$ ipython --no-banner

In [1]: import numpy as np

In [2]: np.set_printoptions(suppress=True, linewidth=200)

In [3]: data = np.load("case0.npy")

In [4]: print(data)
[[2 3 0 0 0 0]
 [2 0 0 0 0 0]
 [0 3 0 0 0 0]
 [0 0 2 3 0 0]
 [0 0 2 0 0 0]
 [0 0 0 3 0 0]
 [0 0 0 0 2 3]
 [0 0 0 0 2 0]
 [0 0 0 0 0 3]]

In [5]: B = np.c_[data[:, :5] @ np.array([[5, -5, 2, -5, -1],
   ...:     [-3, 0, 0, -4, -3],
   ...:     [3, 4, 2, 2, -2],
   ...:     [2, -5, 4, -3, -1],
   ...:     [4, -3, -5, -3, 3]]), np.array([4, 5, 2, 0, 1, 4, 2, 1, 4])]

In [6]: print(B)
[[  1 -10   4 -22 -11   4]
 [ 10 -10   4 -10  -2   5]
 [ -9   0   0 -12  -9   2]
 [ 12  -7  16  -5  -7   0]
 [  6   8   4   4  -4   1]
 [  6 -15  12  -9  -3   4]
 [  8  -6 -10  -6   6   2]
 [  8  -6 -10  -6   6   1]
 [  0   0   0   0   0   4]]

In [7]: print(np.round(np.linalg.norm(B - data @ np.linalg.lstsq(data, B)[0], axis=0), 2) + 0)
[0.   0.   0.   0.   0.   3.79]

In [8]: print(np.linalg.matrix_rank(np.c_[data, B]))
7

In [9]: Uu, sigma = np.linalg.svd(data)
Traceback (most recent call last):
  Cell In[9], line 1
    Uu, sigma = np.linalg.svd(data)
ValueError: too many values to unpack (expected 2)


In [10]: Uu, sigma, Vh = np.linalg.svd(data, full_matrices=False)

In [11]: print(np.round(Vh @ Vh.T, 2) + 0)
[[1. 0. 0. 0. 0. 0.]
 [0. 1. 0. 0. 0. 0.]
 [0. 0. 1. 0. 0. 0.]
 [0. 0. 0. 1. 0. 0.]
 [0. 0. 0. 0. 1. 0.]
 [0. 0. 0. 0. 0. 1.]]

In [12]: print(np.round(Uu.T @ data @ Vh.T, 2) + 0)
[[4.56 0.   0.   0.   0.   0.  ]
 [0.   4.56 0.   0.   0.   0.  ]
 [0.   0.   4.56 0.   0.   0.  ]
 [0.   0.   0.   2.28 0.   0.  ]
 [0.   0.   0.   0.   2.28 0.  ]
 [0.   0.   0.   0.   0.   2.28]]

In [13]: print(np.round(Uu.T @ Uu, 2) + 0)
[[1. 0. 0. 0. 0. 0.]
 [0. 1. 0. 0. 0. 0.]
 [0. 0. 1. 0. 0. 0.]
 [0. 0. 0. 1. 0. 0.]
 [0. 0. 0. 0. 1. 0.]
 [0. 0. 0. 0. 0. 1.]]

In [14]: print(np.round(sigma / sigma[0], 2))
[1.  1.  1.  0.5 0.5 0.5]

In [15]: theta = np.radians(45)

In [16]: R = np.eye(6)

In [17]: R[1, 1] = R[4, 4] = np.cos(theta)

In [18]: R[1, 4], R[4, 1] = -np.sin(theta), np.sin(theta)

In [19]: print(R.round(2))
[[ 1.    0.    0.    0.    0.    0.  ]
 [ 0.    0.71  0.    0.   -0.71  0.  ]
 [ 0.    0.    1.    0.    0.    0.  ]
 [ 0.    0.    0.    1.    0.    0.  ]
 [ 0.    0.71  0.    0.    0.71  0.  ]
 [ 0.    0.    0.    0.    0.    1.  ]]

In [20]: B = data @ R.T

In [21]: print(np.allclose(np.linalg.norm(data, axis=1), np.linalg.norm(B, axis=1)))
True

In [22]: print(np.allclose(data @ data.T, B @ B.T))
True

In [23]: rng = np.random.default_rng(831)

In [24]: idx = rng.permutation(6)

In [25]: B = data[:, idx] * rng.choice([-1, 1], 6)

In [26]: print(B)
[[-3  0  0  0  0  2]
 [ 0  0  0  0  0  2]
 [-3  0  0  0  0  0]
 [ 0  0  3  0 -2  0]
 [ 0  0  0  0 -2  0]
 [ 0  0  3  0  0  0]
 [ 0  2  0 -3  0  0]
 [ 0  2  0  0  0  0]
 [ 0  0  0 -3  0  0]]

In [27]: Uu, _, Vh = np.linalg.svd(data.T @ B)

In [28]: print(np.round(Uu @ Vh, 2) + 0)
[[ 0.  0.  0.  0.  0.  1.]
 [-1.  0.  0.  0.  0.  0.]
 [ 0.  0.  0.  0. -1.  0.]
 [ 0.  0.  1.  0.  0.  0.]
 [ 0.  1.  0.  0.  0.  0.]
 [ 0.  0.  0. -1.  0.  0.]]

In [29]: print(np.round(np.linalg.lstsq(data, B)[0], 2) + 0)
[[ 0.  0.  0.  0.  0.  1.]
 [-1.  0.  0.  0.  0.  0.]
 [ 0.  0.  0.  0. -1.  0.]
 [ 0.  0.  1.  0.  0.  0.]
 [ 0.  1.  0.  0.  0.  0.]
 [ 0.  0.  0. -1.  0.  0.]]

In [30]: hat = B @ np.linalg.solve(B.T @ B, B.T)

In [31]: print(hat.round(2))
[[ 0.67  0.33  0.33  0.    0.    0.    0.    0.    0.  ]
 [ 0.33  0.67 -0.33  0.    0.    0.    0.    0.    0.  ]
 [ 0.33 -0.33  0.67  0.    0.    0.    0.    0.    0.  ]
 [ 0.    0.    0.    0.67  0.33  0.33  0.    0.    0.  ]
 [ 0.    0.    0.    0.33  0.67 -0.33  0.    0.    0.  ]
 [ 0.    0.    0.    0.33 -0.33  0.67  0.    0.    0.  ]
 [ 0.    0.    0.    0.    0.    0.    0.67  0.33  0.33]
 [ 0.    0.    0.    0.    0.    0.    0.33  0.67 -0.33]
 [ 0.    0.    0.    0.    0.    0.    0.33 -0.33  0.67]]

In [32]: print(np.round(np.linalg.eigvalsh(hat), 2) + 0)
[0. 0. 0. 1. 1. 1. 1. 1. 1.]

In [33]: print(np.allclose(hat @ hat, hat))
True

In [34]: print(round(np.trace(hat), 2))
6.0

In [35]: print(hat @ B[:, 1])
[0. 0. 0. 0. 0. 0. 2. 2. 0.]

In [36]: print(np.linalg.matrix_rank(np.eye(9) - hat))
3
